% python3 -q
>>> import numpy as np
>>> import numpy.linalg as la
>>> np.set_printoptions(precision=2, suppress=True, linewidth=120, sign=" ")
>>> def tidy(a):
...     return np.round(a, 2) + 0
... 
>>> feats = np.load("a.npy")
>>> tidy(feats)
array([[ 0.2 ,  0.4 ,  0.4 ,  0.  ],
       [ 0.  ,  0.06,  0.56,  0.38],
       [ 0.43,  0.1 ,  0.29,  0.19],
       [ 0.17,  0.67,  0.  ,  0.17]])
>>> # rows sum to 1
>>> x = np.array([5, 1, 0, -4])
>>> y = feats @ x
>>> tidy(y)
array([ 1.4 , -1.44,  1.48,  0.83])
>>> tidy(la.solve(feats, feats[:, 1]))
array([ 0.,  1.,  0.,  0.])
>>> tidy(la.solve(feats, y + feats[:, 0]))
array([ 6.,  1.,  0., -4.])
>>> u = np.array([3, 0, 3, 3])
>>> A2 = feats + np.outer(u, np.eye(4)[2])
>>> la.matrix_rank(A2 - feats)
np.int64(1)
>>> P = np.triu(np.array([[1, 1, -4, -3], [-4, 4, -2, -5], [-5, 0, 5, 3], [2, 2, 4, -1]]), 1) + np.eye(4)
>>> A2 = P @ feats @ la.inv(P)
>>> tidy(np.poly(A2))
array([ 1.  , -0.71, -0.3 , -0.04,  0.05])
>>> arr = np.loadtxt("test6.csv", delimiter=",")
>>> arr
array([[-34.91, -15.99,  24.61,  24.74],
       [-36.37, -14.91,  25.08,  25.69],
       [-36.5 , -14.46,  24.02,  23.81],
       [-33.98, -12.41,  24.27,  24.19],
       [-35.25, -14.28,  24.05,  24.6 ],
       [-35.23, -14.96,  26.45,  24.8 ],
       [-35.17, -15.55,  24.26,  25.71],
       [-34.98, -17.05,  26.99,  25.84],
       [-34.61, -15.83,  25.67,  26.07],
       [-35.09, -13.98,  26.62,  27.21],
       [-34.51, -13.47,  26.24,  24.56],
       [-35.2 , -15.35,  24.51,  25.72],
       [-34.27, -15.07,  26.04,  24.24],
       [-34.58, -15.44,  24.06,  23.46],
       [-35.86, -14.55,  26.92,  24.69],
       [-35.17, -14.14,  23.65,  25.19],
       [-34.  , -14.72,  24.38,  24.64],
       [-35.56, -16.39,  26.15,  25.46],
       [-36.09, -15.  ,  24.89,  25.59]])
>>> round(np.log10(la.cond(arr)))
2
>>> tidy(np.abs(la.svd(arr)[2][-1]))
array([ 0.36,  0.06,  0.33,  0.87])
>>> np.argsort(-la.norm(arr, axis=0).round(6), kind="stable")[:3]
array([ 0,  2,  3])
>>> la.matrix_rank(arr, rtol=0.1)
np.int64(1)
>>> [round(float(x), 2) for x in la.svd(arr, compute_uv=False)[:3]]
[227.37, 4.25, 4.05]
>>> left, sig, Vh = la.svd(arr)
>>> tidy(sig)
array([ 227.37,    4.25,    4.05,    3.05])
>>> A2 = left[:, :1] @ np.diag(sig[:1]) @ Vh[:1]
>>> tidy(np.abs(arr - A2).max())
np.float64(1.84)
>>> tidy(la.norm(arr - A2) / la.norm(arr))
np.float64(0.03)
>>> A2 = np.c_[arr[:, :1] @ np.array([[3]]), np.array([-1, -2, 1, -2, 0, -1, 1, -2, 2, -2, 0, -1, 2, 0, 1, -2, 2, -2, 2])]
>>> tidy(A2)
array([[-104.73,   -1.  ],
       [-109.11,   -2.  ],
       [-109.5 ,    1.  ],
       [-101.94,   -2.  ],
       [-105.75,    0.  ],
       [-105.69,   -1.  ],
       [-105.51,    1.  ],
       [-104.94,   -2.  ],
       [-103.83,    2.  ],
       [-105.27,   -2.  ],
       [-103.53,    0.  ],
       [-105.6 ,   -1.  ],
       [-102.81,    2.  ],
       [-103.74,    0.  ],
       [-107.58,    1.  ],
       [-105.51,   -2.  ],
       [-102.  ,    2.  ],
       [-106.68,   -2.  ],
       [-108.27,    2.  ]])
>>> tidy(la.norm(la.qr(arr)[0].T @ A2, axis=0) ** 2 / ((A2 ** 2).sum(axis=0) + 1e-12))
array([ 1.  ,  0.08])
>>> tidy(la.lstsq(arr, A2[:, 0])[0])
array([ 3.,  0.,  0.,  0.])
>>> tidy(la.norm(A2 - arr @ la.lstsq(arr, A2)[0], axis=0))
array([ 0. ,  6.5])
>>> J = np.load("layer15.npy")
>>> J
array([[-1.,  2.,  2.],
       [ 2.,  2.,  4.],
       [ 2.,  4.,  2.]])
>>> # equal to its transpose
>>> O, V = la.qr(J[:, :1])[0], la.qr(J[:, 1:])[0]
>>> sig = la.svd(O.T @ V, compute_uv=False)
>>> tidy(la.norm(O @ O.T - V @ V.T, 2))
np.float64(1.0)
>>> tidy(sig)
array([ 0.71])
>>> A2 = np.array([[-3, 4], [-1, 0], [-2, -4]])
>>> la.matrix_rank(J @ A2)
np.int64(2)
>>> A2.T @ J.T
array([[ -3., -16., -14.],
       [-12.,  -8.,   0.]])
>>> np.einsum("ij->j", J)
array([ 3.,  8.,  8.])
>>> np.vstack([J, A2.T]).shape
(5, 3)
>>> la.matrix_rank(np.vstack([J, A2.T]))
np.int64(3)
>>> np.einsum("ij,ij->i", J, J)
array([  9.,  24.,  24.])
>>> def softmax(z):
...     e = np.exp(z - z.max(axis=-1, keepdims=True))
...     return e / e.sum(axis=-1, keepdims=True)
... 
>>> tidy(softmax(J[2]))
array([ 0.11,  0.79,  0.11])
>>> tidy(softmax(J[2] + 5))
array([ 0.11,  0.79,  0.11])
>>> scores = J @ J.T / np.sqrt(3)
>>> tidy(softmax(scores))
array([[ 0.22,  0.39,  0.39],
       [ 0.  ,  0.91,  0.09],
       [ 0.  ,  0.09,  0.91]])
>>> tidy(softmax(scores)[2] @ J)
array([ 2.  ,  3.82,  2.18])
>>> W0 = np.load("data.npy")
>>> W0
array([[ 1, -1,  2],
       [-1,  1, -2],
       [ 2, -2,  4]])
>>> # equal to its transpose
>>> vals, V = la.eigh(W0)
>>> tidy(V.T @ W0 @ V)
array([[ 0.,  0.,  0.],
       [ 0.,  0.,  0.],
       [ 0.,  0.,  6.]])
>>> np.unique(vals.round(6) + 0, return_counts=True)[1]
array([ 2,  1])
>>> tidy(la.eigvalsh(W0 + 3 * np.eye(3)))
array([ 3.,  3.,  9.])
>>> tidy(vals.sum()), np.trace(W0)
(np.float64(6.0), np.int64(6))
>>> tidy(V.T @ V)
array([[ 1.,  0.,  0.],
       [ 0.,  1.,  0.],
       [ 0.,  0.,  1.]])
>>> tidy(la.eigvalsh(W0 @ W0))
array([  0.,   0.,  36.])
>>> tidy(vals)
array([ 0.,  0.,  6.])
>>> np.abs(V[:, -1]).round(6).argmax()
np.int64(2)
>>> w1 = np.array([[2, 2, 0, 1, 2], [0, 2, 3, 3, 3], [2, 2, 2, 3, 3]])
>>> c = np.array([-4, 0, -5, -3, 1])
>>> act = np.maximum(W0 @ w1 + c, 0)
>>> (act > 0).astype(int)
array([[ 1,  1,  0,  1,  1],
       [ 0,  0,  0,  0,  0],
       [ 1,  1,  0,  1,  1]])
>>> act
array([[  2,   4,   0,   1,   6],
       [  0,   0,   0,   0,   0],
       [  8,   8,   0,   5,  11]])
>>> la.matrix_rank(act)
np.int64(2)
>>> basis = np.array([[0, -1], [1, -2], [-3, -2], [-2, -1], [-2, 3]])
>>> act @ basis
array([[-10,   7],
       [  0,   0],
       [-24,   4]])
>>> w1 @ basis
array([[ -4,  -1],
       [-19,  -4],
       [-16,  -4]])
>>> (act @ basis).round(6).argmax(axis=1)
array([ 1,  0,  1])
>>> F = np.load("x.npy")
>>> F
array([[ 3.,  2.,  2.,  2.],
       [ 2.,  3.,  2.,  2.],
       [ 2.,  2.,  3.,  2.],
       [ 2.,  2.,  2.,  3.]])
>>> # symmetric, so the eigenvalues are real
>>> u, v = F[3], F[0]
>>> u @ v
np.float64(20.0)
>>> pr = (u @ v) / (u @ u) * u
>>> tidy(pr)
array([ 1.9 ,  1.9 ,  1.9 ,  2.86])
>>> tidy(la.norm(u + v) ** 2 + la.norm(u - v) ** 2)
np.float64(84.0)
>>> Lm = la.cholesky(F)
>>> tidy(np.prod(np.diag(Lm)) ** 2), tidy(la.det(F))
(np.float64(9.0), np.float64(9.0))
>>> tidy(np.diag(Lm) ** 2)
array([ 3.  ,  1.67,  1.4 ,  1.29])
>>> tidy(F / np.sqrt(np.outer(np.diag(F), np.diag(F))))
array([[ 1.  ,  0.67,  0.67,  0.67],
       [ 0.67,  1.  ,  0.67,  0.67],
       [ 0.67,  0.67,  1.  ,  0.67],
       [ 0.67,  0.67,  0.67,  1.  ]])
>>> x = np.ones(4)
>>> for _ in range(6):
...     x = F @ x
...     x /= la.norm(x)
...     print(round(x @ F @ x, 2))
... 
9.0
9.0
9.0
9.0
9.0
9.0
>>> x
array([ 0.5,  0.5,  0.5,  0.5])
>>> tidy(la.eigvalsh(F)[-1])
np.float64(9.0)
>>> A2 = np.array([[2, 2, 2, 0], [2, 0, 2, 0], [1, 0, 0, 2], [2, 1, 0, 0]])
>>> K = A2 - A2.T
>>> K
array([[ 0,  0,  1, -2],
       [ 0,  0,  2, -1],
       [-1, -2,  0,  2],
       [ 2,  1, -2,  0]])
>>> # skew-symmetric
>>> A2 = K / la.norm(K, axis=1, keepdims=True)
>>> C2 = A2 @ A2.T
>>> np.argwhere(np.triu(np.abs(C2) > 0.95, 1))
array([], shape=(0, 2), dtype=int64)
>>> tidy(C2[1])
array([ 0.8,  1. , -0.3, -0.6])
>>> tidy(C2)
array([[ 1.  ,  0.8 , -0.6 , -0.3 ],
       [ 0.8 ,  1.  , -0.3 , -0.6 ],
       [-0.6 , -0.3 ,  1.  , -0.44],
       [-0.3 , -0.6 , -0.44,  1.  ]])
>>> (C2 - 2 * np.eye(4)).round(6).argmax(axis=1)
array([ 1,  0,  1,  0])
>>> tidy(la.norm(A2, axis=1))
array([ 1.,  1.,  1.,  1.])
